% ipython --no-banner

In [1]: import numpy as np

In [2]: np.set_printoptions(precision=3, suppress=True, linewidth=160, legacy="1.25")

In [3]: M = np.array([[4, 4, 4, 4], [4, 8, 8, 8], [4, 8, 12, 12], [4, 8, 12, 16]])

In [4]: # symmetric, so the eigenvalues are real

In [5]: P = np.triu(np.array([[-5, -1, 1, -1], [-2, -5, 4, 4], [-4, -5, -3, -5], [3, 4, 4, 2]]), 1) + np.eye(4)

In [6]: M2 = P @ M @ np.linalg.inv(P)

In [7]: P @ M - M @ P
Out[7]: 
array([[ -4.,  -4., -28.,  -4.],
       [ 32.,  68.,  60., 124.],
       [-20., -36., -96., -48.],
       [  0.,   4., -36.,  32.]])

In [8]: print(M2)
[[    0.    -4.    12.    68.]
 [   36.   108.  -364. -2096.]
 [  -16.   -48.   160.   908.]
 [    4.    12.   -40.  -228.]]

In [9]: np.trace(M2), np.trace(M)
Out[9]: (40.0, 40)

In [10]: J = np.array([[3.0, 4.0, 2.0, 4.0],
    ...:     [4.0, 3.0, 2.0, 4.0],
    ...:     [2.0, 2.0, 0.0, 2.0],
    ...:     [4.0, 4.0, 2.0, 3.0]])

In [11]: # equal to its transpose

In [12]: M2 = J[0, 0] * J[1:] - np.outer(J[1:, 0], J[0])

In [13]: M2
Out[13]: 
array([[ 0., -7., -2., -4.],
       [ 0., -2., -4., -2.],
       [ 0., -4., -2., -7.]])

In [14]: np.flatnonzero(~M2.round(6).any(axis=1))
Out[14]: array([], dtype=int64)

In [15]: ev, V = np.linalg.eigh(J)

In [16]: x0 = np.array([2, 1, 1, 0])

In [17]: print(np.abs(J).sum(axis=1).max(), round(np.abs(ev).max(), 3))
13.0 12.0

In [18]: (np.sign(V[:, -1].round(6)) == np.sign(V[0, -1].round(6))).astype(int)
Out[18]: array([1, 1, 1, 1])

In [19]: print(x0 @ J @ x0)
43.0

In [20]: V * np.maximum(ev, 0) @ V.T
Out[20]: 
array([[3.692, 3.692, 1.846, 3.692],
       [3.692, 3.692, 1.846, 3.692],
       [1.846, 1.846, 0.923, 1.846],
       [3.692, 3.692, 1.846, 3.692]])

In [21]: round(float(x0 @ J @ x0 / (x0 @ x0)), 3), ev[0], round(ev[-1], 3)
Out[21]: (7.167, -1.0, 12.0)

In [22]: V * np.abs(ev) @ V.T
Out[22]: 
array([[4.385, 3.385, 1.692, 3.385],
       [3.385, 4.385, 1.692, 3.385],
       [1.692, 1.692, 1.846, 1.692],
       [3.385, 3.385, 1.692, 4.385]])

In [23]: def softmax(z):
    ...:     e = np.exp(z - z.max(axis=-1, keepdims=True))
    ...:     return e / e.sum(axis=-1, keepdims=True)
    ...: 

In [24]: softmax(J[3] + 3)
Out[24]: array([0.399, 0.399, 0.054, 0.147])

In [25]: softmax(J[3])
Out[25]: array([0.399, 0.399, 0.054, 0.147])

In [26]: att = J @ J.T / np.sqrt(4)

In [27]: np.round(softmax(att + np.triu(np.full(att.shape, -np.inf), 1)), 3) + 0
Out[27]: 
array([[1.   , 0.   , 0.   , 0.   ],
       [0.378, 0.622, 0.   , 0.   ],
       [0.498, 0.498, 0.003, 0.   ],
       [0.274, 0.274, 0.   , 0.452]])

In [28]: A = np.load("block2.npy")

In [29]: A
Out[29]: 
array([[ 76,  40, -19],
       [ 40,  61,   0],
       [-19,   0,  72]])

In [30]: # symmetric

In [31]: round(float(np.linalg.norm(A) ** 2 / np.linalg.norm(A, 2) ** 2), 3)
Out[31]: 1.42

In [32]: print(np.round(np.linalg.norm(A[0] - A[2]), 3))
137.499

In [33]: round(np.linalg.norm(A[0], 1), 3), round(float(np.linalg.norm(A[0], np.inf)), 3)
Out[33]: (135.0, 76.0)

In [34]: print(np.linalg.norm(A, axis=0))
[87.96  72.945 74.465]

In [35]: np.linalg.norm(A, axis=1)
Out[35]: array([87.96 , 72.945, 74.465])

In [36]: np.linalg.norm(A, axis=1).argmax()
Out[36]: 0

In [37]: M2 = A / np.linalg.norm(A, axis=1, keepdims=True)

In [38]: gram = M2 @ M2.T

In [39]: (gram - 2 * np.eye(3)).round(6).argmax(axis=1)
Out[39]: array([1, 0, 1])

In [40]: print(np.argwhere(np.triu(np.abs(gram) > 0.95, 1)))
[]

In [41]: q, _ = np.linalg.qr(np.array([[-0.1, 0.2, -0.3], [0.3, -1.2, -0.5], [-0.7, 0.3, -0.8]]))

In [42]: X = q[:, :3]

In [43]: X
Out[43]: 
array([[-0.13 ,  0.101, -0.986],
       [ 0.391, -0.909, -0.145],
       [-0.911, -0.404,  0.079]])

In [44]: x0 = np.array([2, 2, 0])

In [45]: 3 - np.linalg.matrix_rank(X - np.eye(3), tol=1e-8)
Out[45]: 1

In [46]: np.linalg.inv(X)
Out[46]: 
array([[-0.13 ,  0.391, -0.911],
       [ 0.101, -0.909, -0.404],
       [-0.986, -0.145,  0.079]])

In [47]: round(float(np.linalg.det(X)), 3)
Out[47]: 1.0

In [48]: np.abs(np.linalg.eigvals(X))
Out[48]: array([1., 1., 1.])

In [49]: np.allclose(X @ X.T, X.T @ X)
Out[49]: True

In [50]: print(X @ X)
[[ 0.955  0.294  0.036]
 [-0.274  0.924 -0.265]
 [-0.111  0.243  0.964]]

In [51]: np.linalg.matrix_power(X, 2)
Out[51]: 
array([[ 0.955,  0.294,  0.036],
       [-0.274,  0.924, -0.265],
       [-0.111,  0.243,  0.964]])

In [52]: X.inv()
AttributeError: 'numpy.ndarray' object has no attribute 'inv'


In [53]: (X - X.T) / 2
Out[53]: 
array([[ 0.   , -0.145, -0.038],
       [ 0.145,  0.   ,  0.13 ],
       [ 0.038, -0.13 ,  0.   ]])

In [54]: np.linalg.determinant(X)
AttributeError: module 'numpy.linalg' has no attribute 'determinant'


In [55]: print(np.sort(np.abs(np.linalg.eigvals(X))))
[1. 1. 1.]
